$ python -q
>>> import numpy as np
>>> np.set_printoptions(precision=2, suppress=True, linewidth=140)
>>> def rd(a):
...     return np.round(a, 2) + 0
... 
>>> W0 = np.loadtxt("m.csv", delimiter=",")
>>> rd(W0)
array([[ 0.11,  0.17, -0.08, -0.2 ,  0.08,  0.02, -0.08, -0.11],
       [ 0.17,  0.26, -0.12, -0.31,  0.12,  0.02, -0.12, -0.17],
       [-0.08, -0.12,  0.05,  0.14, -0.05, -0.01,  0.05,  0.08],
       [-0.2 , -0.31,  0.14,  0.36, -0.14, -0.03,  0.14,  0.2 ],
       [ 0.08,  0.12, -0.05, -0.14,  0.05,  0.01, -0.05, -0.08],
       [ 0.02,  0.02, -0.01, -0.03,  0.01,  0.  , -0.01, -0.02],
       [-0.08, -0.12,  0.05,  0.14, -0.05, -0.01,  0.05,  0.08],
       [-0.11, -0.17,  0.08,  0.2 , -0.08, -0.02,  0.08,  0.11]])
>>> # row 6 repeats row 2
>>> W1 = np.array([[8, -3, -6],
...     [5, 1, -7],
...     [1, 8, 7],
...     [-2, -8, -6],
...     [2, -7, -1],
...     [5, 7, -2],
...     [8, 3, -2],
...     [-8, 1, 9]])
>>> coef = np.array([2, -1, 1])
>>> hid = np.maximum(W0 @ W1 + coef, 0)
>>> np.linalg.matrix_rank(hid)
np.int64(2)
>>> rd((hid > 0).mean(axis=0))
array([0.75, 0.  , 0.62])
>>> (hid > 0).astype(int)
array([[1, 0, 0],
       [1, 0, 0],
       [1, 0, 1],
       [0, 0, 1],
       [1, 0, 0],
       [1, 0, 1],
       [1, 0, 1],
       [0, 0, 1]])
>>> basis = np.array([[7, 1, 5], [3, 1, 5], [3, 3, 2]])
>>> (hid @ basis).round(6).argmax(axis=1)
array([0, 0, 0, 0, 0, 0, 0, 0])
>>> W1 @ basis
array([[ 29, -13,  13],
       [ 17, -15,  16],
       [ 52,  30,  59],
       [-56, -28, -62],
       [-10,  -8, -27],
       [ 50,   6,  56],
       [ 59,   5,  51],
       [-26,  20, -17]])
>>> rd(np.linalg.norm(W0, 2) / np.linalg.norm(W0))
np.float64(1.0)
>>> left, s, VT = np.linalg.svd(W0)
>>> V = VT[:(s > 1e-8).sum()]
>>> rng = np.random.default_rng(81)
>>> x0 = W0[7] + 5 * W0[0] + rng.integers(2) * np.eye(8)[0]
>>> rd(x0)
array([ 0.42,  0.66, -0.3 , -0.78,  0.3 ,  0.06, -0.3 , -0.42])
>>> np.linalg.matrix_rank(np.vstack([W0, x0]))
np.int64(1)
>>> rd(np.diag(V.T @ V))
array([0.11, 0.26, 0.05, 0.36, 0.05, 0.  , 0.05, 0.11])
